$ ipython --no-banner

In [1]: import numpy as np

In [2]: import numpy.linalg as la

In [3]: np.set_printoptions(suppress=True, linewidth=100)

In [4]: f = np.array([-3, 1, 2])

In [5]: rng = np.random.default_rng(290)

In [6]: J = np.outer(rng.normal(size=38), f) + 0.1 * rng.normal(size=(38, 3))

In [7]: J.round(2)
Out[7]: 
array([[-0.44, -0.06,  0.36],
       [-0.55,  0.02,  0.15],
       [ 0.19,  0.11, -0.12],
       [-2.54,  0.69,  1.65],
       [-0.82,  0.37,  0.49],
       [-0.14,  0.04, -0.03],
       [-1.72,  0.69,  1.31],
       [ 2.89, -0.78, -1.99],
       [ 0.54, -0.34, -0.41],
       [-0.82,  0.12,  0.33],
       [ 5.42, -1.96, -3.64],
       [ 4.1 , -1.53, -2.78],
       [-1.86,  0.8 ,  1.43],
       [-3.52,  1.21,  2.24],
       [ 1.54, -0.51, -1.12],
       [-0.38,  0.23,  0.26],
       [ 0.45, -0.12, -0.25],
       [-0.27,  0.21,  0.2 ],
       [-1.  ,  0.37,  0.59],
       [ 1.34, -0.67, -0.88],
       [-4.77,  1.62,  3.38],
       [-3.73,  1.23,  2.73],
       [-1.  ,  0.35,  0.69],
       [-5.28,  1.71,  3.5 ],
       [ 5.74, -1.86, -4.07],
       [-1.22,  0.58,  0.69],
       [ 1.7 , -0.6 , -1.12],
       [-1.05,  0.16,  0.89],
       [-2.39,  0.92,  1.62],
       [-2.18,  0.6 ,  1.68],
       [-6.44,  2.2 ,  4.44],
       [ 2.36, -0.82, -1.6 ],
       [ 1.13, -0.3 , -0.75],
       [ 0.85, -0.22, -0.78],
       [-0.41,  0.07,  0.28],
       [ 0.21, -0.13, -0.12],
       [-0.34,  0.22,  0.26],
       [ 2.04, -0.53, -1.33]])

In [8]: [round(float(x), 2) for x in la.svd(J, compute_uv=False)[:3]]
Out[8]: [20.14, 0.72, 0.54]

In [9]: np.round(np.abs(la.svd(J)[2][-1]), 2)
Out[9]: array([0.6 , 0.22, 0.77])

In [10]: A2 = np.array([[0, 0, -1, 2], [0, 0, -1, 2], [-3, -3, 3, -3], [2, -2, -3, -3]])

In [11]: arr = A2 + A2.T

In [12]: arr
Out[12]: 
array([[ 0,  0, -4,  4],
       [ 0,  0, -4,  0],
       [-4, -4,  6, -6],
       [ 4,  0, -6, -6]])

In [13]: evals, evecs = la.eigh(arr)

In [14]: np.round(np.abs(evecs[:, -1]), 2)
Out[14]: array([0.39, 0.27, 0.81, 0.36])

In [15]: evals.round(2)
Out[15]: array([-9.27, -3.35,  0.69, 11.93])

In [16]: (evals > 1e-8).sum(), (evals < -1e-8).sum()
Out[16]: (np.int64(2), np.int64(2))

In [17]: np.unique(evals.round(6) + 0, return_counts=True)[1]
Out[17]: array([1, 1, 1, 1])

In [18]: np.round(la.eigvalsh(arr + -1 * np.eye(4)), 2)
Out[18]: array([-10.27,  -4.35,  -0.31,  10.93])

In [19]: np.round(evecs @ np.diag(evals) @ evecs.T, 2) + 0
Out[19]: 
array([[ 0.,  0., -4.,  4.],
       [ 0.,  0., -4.,  0.],
       [-4., -4.,  6., -6.],
       [ 4.,  0., -6., -6.]])

In [20]: np.round(evecs.T @ evecs, 2) + 0
Out[20]: 
array([[1., 0., 0., 0.],
       [0., 1., 0., 0.],
       [0., 0., 1., 0.],
       [0., 0., 0., 1.]])

In [21]: round(la.norm(arr[3] - arr[2]), 2)
Out[21]: np.float64(14.97)

In [22]: arr[3] @ arr[2]
Out[22]: np.int64(-16)

In [23]: la.norm(arr, axis=1).argmax()
Out[23]: np.int64(2)

In [24]: round(float(la.norm(arr, 1)), 2), round(float(la.norm(arr, np.inf)), 2)
Out[24]: (20.0, 20.0)

In [25]: round(float(la.norm(arr[3], 1)), 2), np.round(la.norm(arr[3], np.inf), 2)
Out[25]: (16.0, np.float64(6.0))

In [26]: np.round(la.norm(arr, axis=0), 2)
Out[26]: array([ 5.66,  4.  , 10.2 ,  9.38])

In [27]: A2 = la.inv(arr)

In [28]: (np.abs(A2) > 1e-9).astype(int)
Out[28]: 
array([[1, 1, 0, 1],
       [1, 1, 1, 1],
       [0, 1, 0, 0],
       [1, 1, 0, 0]])

In [29]: A2 = np.array([[1, 1, -1], [2, 2, 0], [-1, 0, 2], [-1, 1, 2]])

In [30]: np.einsum("ik,kj->ij", arr, A2)
Out[30]: 
array([[  0,   4,   0],
       [  4,   0,  -8],
       [-12, -18,   4],
       [ 16,  -2, -28]])

In [31]: np.einsum("ij,ij->i", arr, arr)
Out[31]: array([ 32,  16, 104,  88])

In [32]: A2.T @ arr.T
Out[32]: 
array([[  0,   4, -12,  16],
       [  4,   0, -18,  -2],
       [  0,  -8,   4, -28]])

In [33]: arr @ A2
Out[33]: 
array([[  0,   4,   0],
       [  4,   0,  -8],
       [-12, -18,   4],
       [ 16,  -2, -28]])

In [34]: np.vstack([arr, A2.T]).shape
Out[34]: (7, 4)

In [35]: np.einsum("ik,kj->ji", arr, A2)
Out[35]: 
array([[  0,   4, -12,  16],
       [  4,   0, -18,  -2],
       [  0,  -8,   4, -28]])

In [36]: A2 @ arr
---------------------------------------------------------------------------
ValueError                                Traceback (most recent call last)
Cell In[36], line 1
----> 1 A2 @ arr

ValueError: matmul: Input operand 1 has a mismatch in its core dimension 0, with gufunc signature (n?,k),(k,m?)->(n?,m?) (size 4 is different from 3)

In [37]: la.matrix_rank(arr @ A2)
Out[37]: np.int64(3)

In [38]: E = np.loadtxt("w.csv", delimiter=",")

In [39]: E
Out[39]: 
array([[14.,  6., -9.,  3.,  9., -9., -6.],
       [ 6.,  9., -6.,  2.,  6., -6., -4.],
       [-9., -6., 14., -3., -9.,  9.,  6.],
       [ 3.,  2., -3.,  6.,  3., -3., -2.],
       [ 9.,  6., -9.,  3., 14., -9., -6.],
       [-9., -6.,  9., -3., -9., 14.,  6.],
       [-6., -4.,  6., -2., -6.,  6.,  9.]])

In [40]: T = np.stack([E, 2 * E, E[::-1]])

In [41]: (T @ E.T).shape
Out[41]: (3, 7, 7)

In [42]: T.shape
Out[42]: (3, 7, 7)

In [43]: T.sum(axis=0)
Out[43]: 
array([[ 36.,  14., -21.,   7.,  21., -21.,  -9.],
       [  9.,  21.,  -9.,   3.,   9.,  -4.,  -6.],
       [-18., -12.,  33.,  -6., -13.,  18.,  12.],
       [ 12.,   8., -12.,  24.,  12., -12.,  -8.],
       [ 18.,  12., -13.,   6.,  33., -18., -12.],
       [-21.,  -9.,  21.,  -7., -21.,  36.,  14.],
       [ -4.,  -6.,   9.,  -3.,  -9.,   9.,  21.]])

In [44]: np.unravel_index(np.abs(E).argmax(), E.shape)
Out[44]: (np.int64(0), np.int64(0))

In [45]: E.sum(axis=1)
Out[45]: array([8., 7., 2., 6., 8., 2., 3.])

In [46]: E[:, 7]
---------------------------------------------------------------------------
IndexError                                Traceback (most recent call last)
Cell In[46], line 1
----> 1 E[:, 7]

IndexError: index 7 is out of bounds for axis 1 with size 7

In [47]: E - E[0]
Out[47]: 
array([[  0.,   0.,   0.,   0.,   0.,   0.,   0.],
       [ -8.,   3.,   3.,  -1.,  -3.,   3.,   2.],
       [-23., -12.,  23.,  -6., -18.,  18.,  12.],
       [-11.,  -4.,   6.,   3.,  -6.,   6.,   4.],
       [ -5.,   0.,   0.,   0.,   5.,   0.,   0.],
       [-23., -12.,  18.,  -6., -18.,  23.,  12.],
       [-20., -10.,  15.,  -5., -15.,  15.,  15.]])

In [48]: np.zeros(7, 7)
---------------------------------------------------------------------------
TypeError                                 Traceback (most recent call last)
Cell In[48], line 1
----> 1 np.zeros(7, 7)

TypeError: Cannot interpret '7' as a data type

In [49]: np.round(la.norm(E), 2)
Out[49]: np.float64(51.48)

In [50]: np.round(la.svd(E, compute_uv=False), 2)
Out[50]: array([50.,  5.,  5.,  5.,  5.,  5.,  5.])

In [51]: np.diff(E, axis=0)
Out[51]: 
array([[ -8.,   3.,   3.,  -1.,  -3.,   3.,   2.],
       [-15., -15.,  20.,  -5., -15.,  15.,  10.],
       [ 12.,   8., -17.,   9.,  12., -12.,  -8.],
       [  6.,   4.,  -6.,  -3.,  11.,  -6.,  -4.],
       [-18., -12.,  18.,  -6., -23.,  23.,  12.],
       [  3.,   2.,  -3.,   1.,   3.,  -8.,   3.]])

In [52]: np.round(E.mean(axis=0), 2)
Out[52]: array([1.14, 1.  , 0.29, 0.86, 1.14, 0.29, 0.43])

In [53]: evals, evecs = la.eigh(E)

In [54]: np.round(evecs.T @ E @ evecs, 2) + 0
Out[54]: 
array([[ 5.,  0.,  0.,  0.,  0.,  0.,  0.],
       [ 0.,  5.,  0.,  0.,  0.,  0.,  0.],
       [ 0.,  0.,  5.,  0.,  0.,  0.,  0.],
       [ 0.,  0.,  0.,  5.,  0.,  0.,  0.],
       [ 0.,  0.,  0.,  0.,  5.,  0.,  0.],
       [ 0.,  0.,  0.,  0.,  0.,  5.,  0.],
       [ 0.,  0.,  0.,  0.,  0.,  0., 50.]])

In [55]: evals.round(2)
Out[55]: array([ 5.,  5.,  5.,  5.,  5.,  5., 50.])

In [56]: (evals > 1e-8).sum(), (evals < -1e-8).sum()
Out[56]: (np.int64(7), np.int64(0))

In [57]: W = np.array([[0, 2], [3, 1], [-3, -1], [1, 2], [-1, 0], [2, 3], [0, 2]])

In [58]: c = np.array([0, 3])

In [59]: H = np.maximum(E @ W + c, 0)

In [60]: la.matrix_rank(H)
Out[60]: np.int64(2)

In [61]: H
Out[61]: 
array([[21., 13.],
       [29.,  8.],
       [ 0.,  0.],
       [12., 13.],
       [16.,  3.],
       [ 0., 18.],
       [ 0., 13.]])

In [62]: C = np.array([[2, 0, 0], [5, 3, 0]])

In [63]: H @ C
Out[63]: 
array([[107.,  39.,   0.],
       [ 98.,  24.,   0.],
       [  0.,   0.,   0.],
       [ 89.,  39.,   0.],
       [ 47.,   9.,   0.],
       [ 90.,  54.,   0.],
       [ 65.,  39.,   0.]])

In [64]: (H @ C).round(6).argmax(axis=1)
Out[64]: array([0, 0, 0, 0, 0, 0, 0])

In [65]: low = la.cholesky(E)

In [66]: np.round(E / np.sqrt(np.outer(np.diag(E), np.diag(E))), 2)
Out[66]: 
array([[ 1.  ,  0.53, -0.64,  0.33,  0.64, -0.64, -0.53],
       [ 0.53,  1.  , -0.53,  0.27,  0.53, -0.53, -0.44],
       [-0.64, -0.53,  1.  , -0.33, -0.64,  0.64,  0.53],
       [ 0.33,  0.27, -0.33,  1.  ,  0.33, -0.33, -0.27],
       [ 0.64,  0.53, -0.64,  0.33,  1.  , -0.64, -0.53],
       [-0.64, -0.53,  0.64, -0.33, -0.64,  1.  ,  0.53],
       [-0.53, -0.44,  0.53, -0.27, -0.53,  0.53,  1.  ]])

In [67]: np.round(np.diag(low) ** 2, 2)
Out[67]: array([14.  ,  6.43,  7.5 ,  5.19,  6.61,  6.22,  5.43])

In [68]: np.round(low @ low.T, 2)
Out[68]: 
array([[14.,  6., -9.,  3.,  9., -9., -6.],
       [ 6.,  9., -6.,  2.,  6., -6., -4.],
       [-9., -6., 14., -3., -9.,  9.,  6.],
       [ 3.,  2., -3.,  6.,  3., -3., -2.],
       [ 9.,  6., -9.,  3., 14., -9., -6.],
       [-9., -6.,  9., -3., -9., 14.,  6.],
       [-6., -4.,  6., -2., -6.,  6.,  9.]])

In [69]: feats = np.load("block16.npy")

In [70]: feats
Out[70]: 
array([[10, 11, 13, 13,  6,  7],
       [ 0,  0, 27, 12,  6,  3],
       [ 0,  0,  0,  0,  0,  0],
       [14, 16,  0,  4,  4,  4],
       [ 0,  0,  0,  0,  2,  0],
       [ 0,  0,  0,  3,  0,  3],
       [11, 16,  0, 14,  0,  6],
       [ 0,  0, 12,  2,  8,  0],
       [ 0,  0,  0,  0,  0,  0],
       [ 8, 13,  9, 21,  0, 12],
       [ 7,  5, 16,  8, 12,  0],
       [ 0,  0,  9,  0,  2,  0],
       [ 0,  0,  0,  0,  0,  0],
       [ 4,  2, 22, 14, 12,  0],
       [13, 11, 26, 23, 12,  4],
       [ 0,  0, 18,  0,  8,  4],
       [ 0,  0,  0,  0,  0,  0],
       [ 8, 13,  0,  9,  0,  6],
       [ 2, 10,  0,  0,  0,  8],
       [ 0,  0,  0,  0,  0,  0],
       [ 1,  5,  0, 12,  0,  0],
       [19, 20,  0,  2,  6,  5],
       [15, 18,  9, 19,  2, 12],
       [ 6,  6,  0,  0,  8,  1],
       [ 0,  0,  0,  0,  0,  2],
       [ 4,  2, 22,  0, 12,  5],
       [17, 19,  4, 24,  4,  4],
       [10, 11,  0,  0,  6,  5],
       [ 0,  0, 14,  0, 12,  0],
       [23, 22, 17, 23, 10,  9],
       [ 1,  5,  4, 11,  0,  4],
       [ 0,  6,  0, 15,  0,  2],
       [ 4,  8,  0,  8,  0,  5],
       [ 9, 12,  0,  6,  2,  3]])

In [71]: # row 8 repeats row 2

In [72]: x = np.array([-1, 0, 0, -2, 0, 1])

In [73]: np.einsum("ij,j->i", feats, x)
Out[73]: 
array([-29, -21,   0, -18,   0,  -3, -33,  -4,   0, -38, -23,   0,   0, -32, -55,   4,   0, -20,
         6,   0, -25, -18, -41,  -5,   2,   1, -61,  -5,   0, -60, -19, -28, -15, -18])

In [74]: feats @ (2 * x)
Out[74]: 
array([ -58,  -42,    0,  -36,    0,   -6,  -66,   -8,    0,  -76,  -46,    0,    0,  -64, -110,
          8,    0,  -40,   12,    0,  -50,  -36,  -82,  -10,    4,    2, -122,  -10,    0, -120,
        -38,  -56,  -30,  -36])

In [75]: np.sign((feats @ x).round(6))
Out[75]: 
array([-1, -1,  0, -1,  0, -1, -1, -1,  0, -1, -1,  0,  0, -1, -1,  1,  0, -1,  1,  0, -1, -1, -1,
       -1,  1,  1, -1, -1,  0, -1, -1, -1, -1, -1])

In [76]: x @ feats
---------------------------------------------------------------------------
ValueError                                Traceback (most recent call last)
Cell In[76], line 1
----> 1 x @ feats

ValueError: matmul: Input operand 1 has a mismatch in its core dimension 0, with gufunc signature (n?,k),(k,m?)->(n?,m?) (size 34 is different from 6)

In [77]: d = la.norm(feats[:, None] - feats[None], axis=-1)

In [78]: (d + 1e9 * np.eye(34)).round(6).argmin(axis=1)
Out[78]: 
array([ 9, 13,  8, 21,  2, 24, 17, 28,  2, 22, 13,  7,  2, 10, 13, 28,  2, 33, 32,  2, 31,  3,  9,
       27,  2, 15, 22, 33,  7, 22, 20, 20, 17, 17])

In [79]: np.flatnonzero(d[24] < d.mean() / 2)
Out[79]: array([ 2,  4,  5,  8, 11, 12, 16, 19, 24])

In [80]: Ac = feats - feats.mean(axis=0)

In [81]: evecs = la.svd(Ac)[2][:1]

In [82]: A2 = Ac - Ac @ evecs.T @ evecs

In [83]: np.round((Ac @ evecs.T).std(axis=0), 2)
Out[83]: array([11.69])

In [84]: la.norm(A2, axis=1).round(6).argmax()
Out[84]: np.int64(1)

In [85]: np.round(np.cov(Ac @ evecs.T, rowvar=False), 2)
Out[85]: np.float64(140.74)

In [86]: np.round(np.diag(evecs.T @ evecs), 2)
Out[86]: array([0.22, 0.24, 0.12, 0.36, 0.02, 0.04])

In [87]: M = np.loadtxt("layer17.csv", delimiter=",")

In [88]: M
Out[88]: 
array([[-1.56,  0.14, -1.65, -2.29,  0.11],
       [ 3.05,  0.1 ,  2.97,  3.93,  0.  ],
       [ 1.02,  0.23,  1.07,  1.36,  0.03],
       [-5.75,  0.1 , -5.64, -7.46,  0.02],
       [ 2.64, -0.05,  2.66,  3.43,  0.07],
       [-1.75, -0.07, -1.88, -2.52,  0.03],
       [-0.47, -0.11, -0.23, -0.62,  0.04],
       [-1.26, -0.16, -1.05, -1.6 , -0.02],
       [-2.66,  0.07, -2.74, -3.38,  0.14],
       [ 3.76,  0.21,  3.61,  4.8 ,  0.03],
       [-0.19,  0.07, -0.33, -0.51,  0.08],
       [-2.23, -0.01, -2.34, -2.97, -0.17],
       [ 2.92, -0.11,  3.04,  3.97,  0.15],
       [ 0.24, -0.07,  0.35,  0.42,  0.03],
       [-0.74,  0.12, -0.53, -0.89,  0.15],
       [ 0.27,  0.08,  0.4 ,  0.41,  0.17],
       [ 1.66,  0.2 ,  1.62,  1.94, -0.07],
       [ 0.3 ,  0.2 ,  0.14,  0.2 ,  0.1 ],
       [ 3.78, -0.06,  3.69,  5.23,  0.11],
       [ 2.26,  0.08,  2.04,  2.76, -0.01],
       [ 4.44, -0.19,  4.22,  5.62,  0.08],
       [-0.33,  0.02, -0.39, -0.56,  0.13],
       [-1.82,  0.04, -1.86, -2.66, -0.13],
       [ 1.73, -0.06,  1.76,  2.43,  0.08],
       [ 1.  ,  0.07,  1.12,  1.39,  0.08],
       [ 1.07, -0.1 ,  1.18,  1.83,  0.  ],
       [ 4.29,  0.16,  4.29,  5.77, -0.13],
       [ 1.43,  0.06,  1.43,  2.01,  0.27],
       [ 0.19,  0.14,  0.37,  0.51, -0.01],
       [-1.17, -0.1 , -1.16, -1.54,  0.14]])

In [89]: np.round(np.abs(la.svd(M)[2][-1]), 2)
Out[89]: array([0.38, 0.05, 0.85, 0.34, 0.13])

In [90]: la.cond(M) > 100
Out[90]: np.False_

In [91]: la.matrix_rank(M, rtol=0.1)
Out[91]: np.int64(1)

In [92]: np.round(la.norm(M, 2) / la.norm(M), 2)
Out[92]: np.float64(1.0)
